$ python -q
>>> import numpy as np
>>> import numpy.linalg as la
>>> np.set_printoptions(suppress=True, linewidth=100)
>>> m1 = np.load("dump.npy")
>>> m1
array([[0, 0, 0, 0, 1, 0, 0],
       [0, 0, 0, 1, 0, 0, 0],
       [0, 0, 1, 0, 0, 0, 0],
       [0, 1, 0, 0, 0, 0, 0],
       [1, 0, 0, 0, 0, 0, 0],
       [0, 0, 0, 0, 0, 1, 0],
       [0, 0, 0, 0, 0, 0, 1]])
>>> # equal to its transpose
>>> [round(float(la.det(m1[:i, :i])), 2) + 0 for i in range(1, 8)]
[0.0, 0.0, 0.0, 0.0, 1.0, 1.0, 1.0]
>>> np.round(la.eigvalsh(m1).min(), 2)
np.float64(-1.0)
>>> x0 = np.array([2, 2, -2, -1, 2, 1, 1])
>>> round(float(la.norm(x0)), 2), round(la.norm(m1 @ x0), 2)
(4.36, np.float64(4.36))
>>> np.round(la.inv(m1), 2)
array([[0., 0., 0., 0., 1., 0., 0.],
       [0., 0., 0., 1., 0., 0., 0.],
       [0., 0., 1., 0., 0., 0., 0.],
       [0., 1., 0., 0., 0., 0., 0.],
       [1., 0., 0., 0., 0., 0., 0.],
       [0., 0., 0., 0., 0., 1., 0.],
       [0., 0., 0., 0., 0., 0., 1.]])
>>> np.round(np.abs(la.eigvals(m1)), 2)
array([1., 1., 1., 1., 1., 1., 1.])
>>> [p for p in range(1, 25) if np.allclose(la.matrix_power(m1, p), np.eye(7))]
[2, 4, 6, 8, 10, 12, 14, 16, 18, 20, 22, 24]
>>> 7 - la.matrix_rank(m1 - np.eye(7), tol=1e-8)
np.int64(5)
>>> np.round(la.det(m1), 2)
np.float64(1.0)
>>> w, V = la.eigh(m1)
>>> x0 = np.array([-3, 4, -4, -9, -4, -4, 1])
>>> np.round(la.eigvalsh(m1[1:, 1:]), 2)
array([-1.,  0.,  1.,  1.,  1.,  1.])
>>> m1 @ np.ones(7)
array([1., 1., 1., 1., 1., 1., 1.])
>>> la.matrix_power(m1, 100)
array([[1, 0, 0, 0, 0, 0, 0],
       [0, 1, 0, 0, 0, 0, 0],
       [0, 0, 1, 0, 0, 0, 0],
       [0, 0, 0, 1, 0, 0, 0],
       [0, 0, 0, 0, 1, 0, 0],
       [0, 0, 0, 0, 0, 1, 0],
       [0, 0, 0, 0, 0, 0, 1]])
>>> pr = np.eye(7)[0]
>>> for _ in range(3):
...     pr = pr @ m1
...     print(pr.round(2))
... 
[0. 0. 0. 0. 1. 0. 0.]
[1. 0. 0. 0. 0. 0. 0.]
[0. 0. 0. 0. 1. 0. 0.]
>>> mat = np.load("arr.npy")
>>> mat
array([[ 0,  1,  0, -2,  6,  0,  4, -1,  2,  6,  4,  3,  4],
       [-1,  0, -4,  2, -6,  1,  0,  5,  4, -1,  3,  2, -1],
       [ 0,  4,  0, -1, -2,  1,  2,  6,  5, -1, -1, -5, -2],
       [ 2, -2,  1,  0, -1,  1,  1,  3,  4,  4,  2, -6, -1],
       [-6,  6,  2,  1,  0,  1,  2,  1, -4,  3,  0,  1,  1],
       [ 0, -1, -1, -1, -1,  0,  3, -3,  1,  5,  2, -2,  4],
       [-4,  0, -2, -1, -2, -3,  0,  3, -3,  2,  0,  2,  1],
       [ 1, -5, -6, -3, -1,  3, -3,  0,  0, -2,  4, -1,  1],
       [-2, -4, -5, -4,  4, -1,  3,  0,  0, -4, -1,  2, -3],
       [-6,  1,  1, -4, -3, -5, -2,  2,  4,  0,  2,  1, -2],
       [-4, -3,  1, -2,  0, -2,  0, -4,  1, -2,  0,  1,  1],
       [-3, -2,  5,  6, -1,  2, -2,  1, -2, -1, -1,  0, -4],
       [-4,  1,  2,  1, -1, -4, -1, -1,  3,  2, -1,  4,  0]])
>>> # skew, so no eigenvalue has a real part
>>> def softmax(z):
...     e = np.exp(z - z.max(axis=-1, keepdims=True))
...     return e / e.sum(axis=-1, keepdims=True)
... 
>>> np.round(softmax(mat[1] + 4), 2) + 0
array([0.  , 0.  , 0.  , 0.03, 0.  , 0.01, 0.  , 0.61, 0.22, 0.  , 0.08, 0.03, 0.  ])
>>> scores = mat @ mat.T / np.sqrt(13)
>>> np.round(softmax(scores)[1] @ mat, 2) + 0
array([-1.,  0., -4.,  2., -6.,  1.,  0.,  5.,  4., -1.,  3.,  2., -1.])
>>> rng = np.random.default_rng(95)
>>> M2 = m1 + rng.integers(-2, 3, (7, 1)) @ rng.integers(-2, 3, (1, 7))
>>> M2
array([[ 0,  0,  0,  0,  1,  0,  0],
       [ 0,  0,  0,  1,  0,  0,  0],
       [ 2,  0,  1,  2,  0,  4,  4],
       [-2,  1,  0, -2,  0, -4, -4],
       [ 1,  0,  0,  0,  0,  0,  0],
       [ 1,  0,  0,  1,  0,  3,  2],
       [ 0,  0,  0,  0,  0,  0,  1]])
>>> la.matrix_rank(M2 - m1, tol=1e-8)
np.int64(1)
>>> M2 - m1
array([[ 0,  0,  0,  0,  0,  0,  0],
       [ 0,  0,  0,  0,  0,  0,  0],
       [ 2,  0,  0,  2,  0,  4,  4],
       [-2,  0,  0, -2,  0, -4, -4],
       [ 0,  0,  0,  0,  0,  0,  0],
       [ 1,  0,  0,  1,  0,  2,  2],
       [ 0,  0,  0,  0,  0,  0,  0]])
>>> X = np.load("x.npy")
>>> X
array([[ 2, -6,  0,  0],
       [ 2,  2,  0,  0],
       [ 0,  0,  2, -6],
       [ 0,  0,  2,  2]])
>>> # splits into 2 blocks
>>> q = X.astype(float).copy()
>>> for j in range(4):
...     q[:, j] -= q[:, :j] @ (q[:, :j].T @ q[:, j])
...     q[:, j] /= la.norm(q[:, j])
... 
>>> np.round(q.T @ X, 2) + 0
array([[ 2.83, -2.83,  0.  ,  0.  ],
       [ 0.  ,  5.66,  0.  ,  0.  ],
       [ 0.  ,  0.  ,  2.83, -2.83],
       [ 0.  ,  0.  ,  0.  ,  5.66]])
>>> q.round(2)
array([[ 0.71, -0.71,  0.  ,  0.  ],
       [ 0.71,  0.71,  0.  ,  0.  ],
       [ 0.  ,  0.  ,  0.71, -0.71],
       [ 0.  ,  0.  ,  0.71,  0.71]])
>>> np.round(q.T @ q, 2) + 0
array([[1., 0., 0., 0.],
       [0., 1., 0., 0.],
       [0., 0., 1., 0.],
       [0., 0., 0., 1.]])
>>> x0 = np.array([0, 2, -2, -1])
>>> round(float(la.det(q)), 2)
1.0
>>> np.round(la.norm(x0), 2), round(float(la.norm(q @ x0)), 2)
(np.float64(3.0), 3.0)
>>> np.round(np.abs(la.eigvals(q)), 2)
array([1., 1., 1., 1.])
>>> np.round(np.sort(np.abs(np.degrees(np.angle(la.eigvals(q))))), 2)
array([45., 45., 45., 45.])
>>> left, sv, Vt = la.svd(X, full_matrices=False)
>>> left.shape, sv.shape, Vt.shape
((4, 4), (4,), (4, 4))
>>> np.round(left.T @ X @ Vt.T, 2) + 0
array([[6.47, 0.  , 0.  , 0.  ],
       [0.  , 6.47, 0.  , 0.  ],
       [0.  , 0.  , 2.47, 0.  ],
       [0.  , 0.  , 0.  , 2.47]])
>>> np.round(np.cumsum(sv ** 2) / np.sum(sv ** 2), 2)
array([0.44, 0.87, 0.94, 1.  ])
>>> np.allclose(left * sv @ Vt, X)
True
>>> sv.round(2)
array([6.47, 6.47, 2.47, 2.47])
>>> E = np.load("layer18.npy")
>>> E
array([[ 1, -1,  1, -1,  1, -1,  1, -1],
       [ 1,  1,  1,  1, -1, -1, -1, -1],
       [ 1,  1, -1, -1,  1,  1, -1, -1],
       [ 1, -1,  1, -1, -1,  1, -1,  1],
       [ 1, -1, -1,  1, -1,  1,  1, -1]])
>>> np.round(la.norm(E, axis=0), 2)
array([2.24, 2.24, 2.24, 2.24, 2.24, 2.24, 2.24, 2.24])
>>> round(float(la.norm(E, "nuc")), 2)
14.14
>>> round(la.norm(E, 2), 2)
np.float64(2.83)
>>> E[3] @ E[4]
np.int64(0)
>>> np.round(la.norm(E[3] - E[4]), 2)
np.float64(4.0)
>>> np.round(la.norm(E, axis=1), 2)
array([2.83, 2.83, 2.83, 2.83, 2.83])
>>> np.round(la.norm(E) ** 2 / la.norm(E, 2) ** 2, 2)
np.float64(5.0)
>>> round(float(la.norm(E, 1)), 2), round(la.norm(E, np.inf), 2)
(5.0, np.float64(8.0))
>>> arr = np.load("sample4.npy")
>>> arr
array([[ 49, -28,  35, -63],
       [-28,  16, -20,  36],
       [ 35, -20,  25, -45],
       [-63,  36, -45,  81]])
>>> # symmetric
>>> w, V = la.eigvalsh(arr)
Traceback (most recent call last):
  File "<python-input-66>", line 1, in <module>
    w, V = la.eigvalsh(arr)
    ^^^^
ValueError: too many values to unpack (expected 2)
>>> w, V = la.eigh(arr)
>>> np.unique(w.round(6) + 0, return_counts=True)[1]
array([3, 1])
>>> np.round(la.eigvalsh(arr + -3 * np.eye(4)), 2)
array([ -3.,  -3.,  -3., 168.])
>>> np.abs(V[:, -1]).round(6).argmax()
np.int64(3)
>>> np.round(V.T @ V, 2) + 0
array([[1., 0., 0., 0.],
       [0., 1., 0., 0.],
       [0., 0., 1., 0.],
       [0., 0., 0., 1.]])
>>> np.round(V @ np.diag(w) @ V.T, 2)
array([[ 49., -28.,  35., -63.],
       [-28.,  16., -20.,  36.],
       [ 35., -20.,  25., -45.],
       [-63.,  36., -45.,  81.]])
>>> left, sv, Vt = la.svd(arr)
>>> np.argmax(sv[:-1] / (sv[1:] + 1e-6)) + 1
np.int64(1)
>>> M2 = left[:, :1] @ np.diag(sv[:1]) @ Vt[:1]
>>> np.round(la.norm(arr - M2, 2), 2), round(float(sv[1]), 2)
(np.float64(0.0), 0.0)
>>> la.matrix_rank(arr, rtol=0.05)
np.int64(1)
>>> round(la.norm(arr - M2) / la.norm(arr), 2)
np.float64(0.0)
>>> M2.round(2)
array([[ 49., -28.,  35., -63.],
       [-28.,  16., -20.,  36.],
       [ 35., -20.,  25., -45.],
       [-63.,  36., -45.,  81.]])
>>> la.matrix_rank(M2)
np.int64(1)
>>> round(float(np.abs(arr - M2).max()), 2)
0.0
